$ python -q
>>> import numpy as np
>>> import numpy.linalg as la
>>> np.set_printoptions(suppress=True, linewidth=100)
>>> def rd(a):
...     return np.round(a, 1) + 0
... 
>>> F = np.load("x.npy")
>>> F
array([[ 2,  6,  5,  7,  8],
       [ 6,  2,  5,  3,  5],
       [ 5,  5, 10,  7,  7],
       [ 7,  3,  7,  0,  5],
       [ 8,  5,  7,  5,  6]])
>>> ang = np.radians(30)
>>> R = np.eye(5)
>>> R[1, 1] = R[3, 3] = np.cos(ang)
>>> R[1, 3], R[3, 1] = -np.sin(ang), np.sin(ang)
>>> rd(R)
array([[ 1. ,  0. ,  0. ,  0. ,  0. ],
       [ 0. ,  0.9,  0. , -0.5,  0. ],
       [ 0. ,  0. ,  1. ,  0. ,  0. ],
       [ 0. ,  0.5,  0. ,  0.9,  0. ],
       [ 0. ,  0. ,  0. ,  0. ,  1. ]])
>>> M2 = F @ R.T
>>> rd(np.abs(M2 - F).max(axis=0))
array([0. , 4.3, 0. , 2.1, 0. ])
>>> np.allclose(la.norm(F, axis=1), la.norm(M2, axis=1))
True
>>> O, V = la.qr(F[:, :1])[0], la.qr(F[:, 1:])[0]
>>> s = la.svd(O.T @ V, compute_uv=False)
>>> rd(s)
array([1.])
>>> rd(np.degrees(np.arccos(s.clip(0, 1))))
array([17.4])
>>> (s > 0.9).sum()
np.int64(1)
>>> mat = np.load("case7.npy")
>>> mat
array([[4., 1., 1., 1.],
       [1., 4., 1., 1.],
       [1., 1., 4., 1.],
       [1., 1., 1., 4.]])
>>> # equal to its transpose
>>> u, v = mat[1], mat[0]
>>> u @ v
np.float64(10.0)
>>> u @ u
np.float64(19.0)
>>> p = (u @ v) / (u @ u) * u
>>> rd((v - p) @ u)
np.float64(0.0)
>>> rd(v - p)
array([ 3.5, -1.1,  0.5,  0.5])
>>> np.outer(u, v)
array([[ 4.,  1.,  1.,  1.],
       [16.,  4.,  4.,  4.],
       [ 4.,  1.,  1.,  1.],
       [ 4.,  1.,  1.,  1.]])
>>> la.matrix_rank(np.outer(u, v))
np.int64(1)
>>> M2 = mat / la.norm(mat, axis=1, keepdims=True)
>>> G = M2 @ M2.T
>>> (G - 2 * np.eye(4)).round(6).argmax(axis=1)
array([1, 0, 0, 0])
>>> rd(np.degrees(np.arccos(np.clip(G[2, 3], -1, 1))))
np.float64(58.2)
>>> rd(la.norm(M2, axis=1))
array([1., 1., 1., 1.])
>>> rd(G[2])
array([0.5, 0.5, 1. , 0.5])
>>> np.fft.fft(mat[0])
array([7.+0.j, 3.+0.j, 3.+0.j, 3.+0.j])
>>> mat @ (-1.0) ** np.arange(4)
array([ 3., -3.,  3., -3.])
>>> np.sort(np.abs(np.fft.fft(mat[0]))), rd(np.sort(la.svd(mat, compute_uv=False)))
(array([3., 3., 3., 7.]), array([3., 3., 3., 7.]))
>>> (mat @ mat)[0]
array([19., 10., 10., 10.])
>>> K = np.array([[-16, -14, -40, -35],
...     [-12, -12, -30, -30],
...     [-24, -21, 16, 14],
...     [-18, -18, 12, 12]])
>>> K
array([[-16, -14, -40, -35],
       [-12, -12, -30, -30],
       [-24, -21,  16,  14],
       [-18, -18,  12,  12]])
>>> left, s, Vt = la.svd(K)
>>> np.argmax(s[:-1] / (s[1:] + 1e-6)) + 1
np.int64(2)
>>> rd(s)
array([74.4, 47.2,  2.4,  1.5])
>>> M2 = left[:, :2] @ np.diag(s[:2]) @ Vt[:2]
>>> rd(np.abs(K - M2).max())
np.float64(1.3)
>>> rd(la.norm(K - M2, 2)), rd(s[2])
(np.float64(2.4), np.float64(2.4))
>>> O, V = la.qr(K[:, :1])[0], la.qr(K[:, 1:])[0]
>>> s = la.svd(O.T @ V, compute_uv=False)
>>> (s > 0.9).sum()
np.int64(1)
>>> feats = np.loadtxt("a.csv", delimiter=",")
>>> rd(feats)
array([[0.4, 0. , 0.5, 0.2],
       [0. , 0. , 0. , 0. ],
       [0.5, 0. , 0.5, 0.2],
       [0.2, 0. , 0.2, 0.1]])
>>> # a projection of rank 1
>>> u, v = feats[2], feats[1]
>>> rd(u @ v)
np.float64(0.0)
>>> p = (u @ v) / (u @ u) * u
>>> rd((v - p) @ u)
np.float64(0.0)
>>> la.matrix_rank(np.outer(u, v))
np.int64(1)
>>> rd(la.norm(u + v) ** 2 + la.norm(u - v) ** 2)
np.float64(1.1)
>>> rd(v - p)
array([0., 0., 0., 0.])
>>> rd(p)
array([0., 0., 0., 0.])
>>> r = la.matrix_rank(feats)
>>> r
np.int64(1)
>>> ns = la.svd(feats)[2][r:].T
>>> np.allclose(feats @ ns, 0)
True
>>> [int(la.matrix_rank(np.delete(feats, i, axis=0))) for i in range(4)]
[1, 1, 1, 1]
>>> [int(la.matrix_rank(feats[:i])) for i in range(1, len(feats) + 1)]
[1, 1, 1, 1]
>>> u = np.array([5, 9, 8, 1, 2])
>>> v = np.array([0, 2, 3])
>>> W0 = np.outer(u, v)
>>> W0
array([[ 0, 10, 15],
       [ 0, 18, 27],
       [ 0, 16, 24],
       [ 0,  2,  3],
       [ 0,  4,  6]])
>>> # null space of dimension 2
>>> left, s, Vt = la.svd(W0)
>>> rd(s)
array([47.7,  0. ,  0. ])
>>> np.argmax(s[:-1] / (s[1:] + 1e-6)) + 1
np.int64(1)
>>> M2 = left[:, :1] @ np.diag(s[:1]) @ Vt[:1]
>>> rd(M2)
array([[ 0., 10., 15.],
       [ 0., 18., 27.],
       [ 0., 16., 24.],
       [ 0.,  2.,  3.],
       [ 0.,  4.,  6.]])
>>> la.matrix_rank(M2)
np.int64(1)
>>> r = la.matrix_rank(W0)
>>> r
np.int64(1)
>>> ns = la.svd(W0)[2][r:].T
>>> [int(la.matrix_rank(W0[:, :j + 1])) for j in range(3)]
[0, 1, 1]
>>> rd(W0 @ ns)
array([[0., 0.],
       [0., 0.],
       [0., 0.],
       [0., 0.],
       [0., 0.]])
>>> np.allclose(W0 @ ns, 0)
True
>>> [round(float(x), 1) for x in la.svd(W0, compute_uv=False)[:3]]
[47.7, 0.0, 0.0]
>>> np.argsort(-la.norm(W0, axis=0).round(6), kind="stable")[:3]
array([2, 1, 0])
>>> M2 = np.array([[0, -2, 1], [1, 1, -1]])
>>> C = np.kron(M2, W0)
>>> C
array([[  0,   0,   0,   0, -20, -30,   0,  10,  15],
       [  0,   0,   0,   0, -36, -54,   0,  18,  27],
       [  0,   0,   0,   0, -32, -48,   0,  16,  24],
       [  0,   0,   0,   0,  -4,  -6,   0,   2,   3],
       [  0,   0,   0,   0,  -8, -12,   0,   4,   6],
       [  0,  10,  15,   0,  10,  15,   0, -10, -15],
       [  0,  18,  27,   0,  18,  27,   0, -18, -27],
       [  0,  16,  24,   0,  16,  24,   0, -16, -24],
       [  0,   2,   3,   0,   2,   3,   0,  -2,  -3],
       [  0,   4,   6,   0,   4,   6,   0,  -4,  -6]])
>>> M2 = np.array([[-5, -2, -5], [-3, 0, 5], [3, -3, 5]])
>>> data = M2 + M2.T
>>> data
array([[-10,  -5,  -2],
       [ -5,   0,   2],
       [ -2,   2,  10]])
>>> # symmetric, so the eigenvalues are real
>>> rd(la.det(data))
np.float64(-170.0)
>>> np.allclose(data @ data.T, data.T @ data)
True
>>> data.inv()
Traceback (most recent call last):
  File "<python-input-96>", line 1, in <module>
    data.inv()
    ^^^^^^^^
AttributeError: 'numpy.ndarray' object has no attribute 'inv'
>>> ang = np.deg2rad(15)
>>> m1 = np.eye(5)
>>> m1[np.ix_([4, 2], [4, 2])] = [[np.cos(ang), -np.sin(ang)], [np.sin(ang), np.cos(ang)]]
>>> rd(m1)
array([[ 1. ,  0. ,  0. ,  0. ,  0. ],
       [ 0. ,  1. ,  0. ,  0. ,  0. ],
       [ 0. ,  0. ,  1. ,  0. ,  0.3],
       [ 0. ,  0. ,  0. ,  1. ,  0. ],
       [ 0. ,  0. , -0.3,  0. ,  1. ]])
>>> # 4 groups of indices that never mix
>>> O, V = la.qr(m1[:, :1])[0], la.qr(m1[:, 1:])[0]
>>> s = la.svd(O.T @ V, compute_uv=False)
>>> (s > 0.9).sum()
np.int64(0)
>>> rd(la.norm(O @ O.T - V @ V.T, 2))
np.float64(1.0)
>>> A = np.load("data.npy")
>>> A
array([[-2.,  5.,  3.,  0.,  2.],
       [ 5., 22., 15.,  0., 10.],
       [ 3., 15.,  6.,  0.,  6.],
       [ 0.,  0.,  0., -3.,  0.],
       [ 2., 10.,  6.,  0.,  1.]])
>>> x0 = np.array([-5, 1, -5, -4, 5])
>>> rhs = A @ x0
>>> rhs
array([ 10., -28.,   0.,  12., -25.])
>>> rd(la.solve(A, A[:, 0]))
array([1., 0., 0., 0., 0.])
>>> rd(la.solve(A, rhs))
array([-5.,  1., -5., -4.,  5.])
>>> left, s, Vt = la.svd(A, full_matrices=False)
>>> rd(np.sqrt((s ** 2).sum())), rd(la.norm(A))
(np.float64(36.5), np.float64(36.5))
>>> rd(np.abs(Vt[0]))
array([0.2, 0.8, 0.5, 0. , 0.3])
>>> left.shape, s.shape, Vt.shape
((5, 5), (5,), (5, 5))
>>> np.einsum("ii->", A)
np.float64(24.0)
>>> rd(la.det(2 * A)), rd(la.det(A))
(np.float64(93312.0), np.float64(2916.0))
>>> rd(la.det(A[::-1]))
np.float64(2916.0)
>>> rd(la.eigvals(A).sum().real)
np.float64(24.0)
>>> np.all(la.eigvalsh(A) > 0)
np.False_
>>> P = np.triu(np.array([[-1, 3, -2, 3, 1],
...     [-2, -3, 2, 2, 0],
...     [3, 0, 0, -3, -3],
...     [-3, 2, -1, -3, -1],
...     [-1, 3, -2, 2, 3]]), 1) + np.eye(5)
>>> M2 = P @ A @ la.inv(P)
>>> np.trace(M2), np.trace(A)
(np.float64(24.0), np.float64(24.0))
>>> rd(la.det(M2))
np.float64(2916.0)
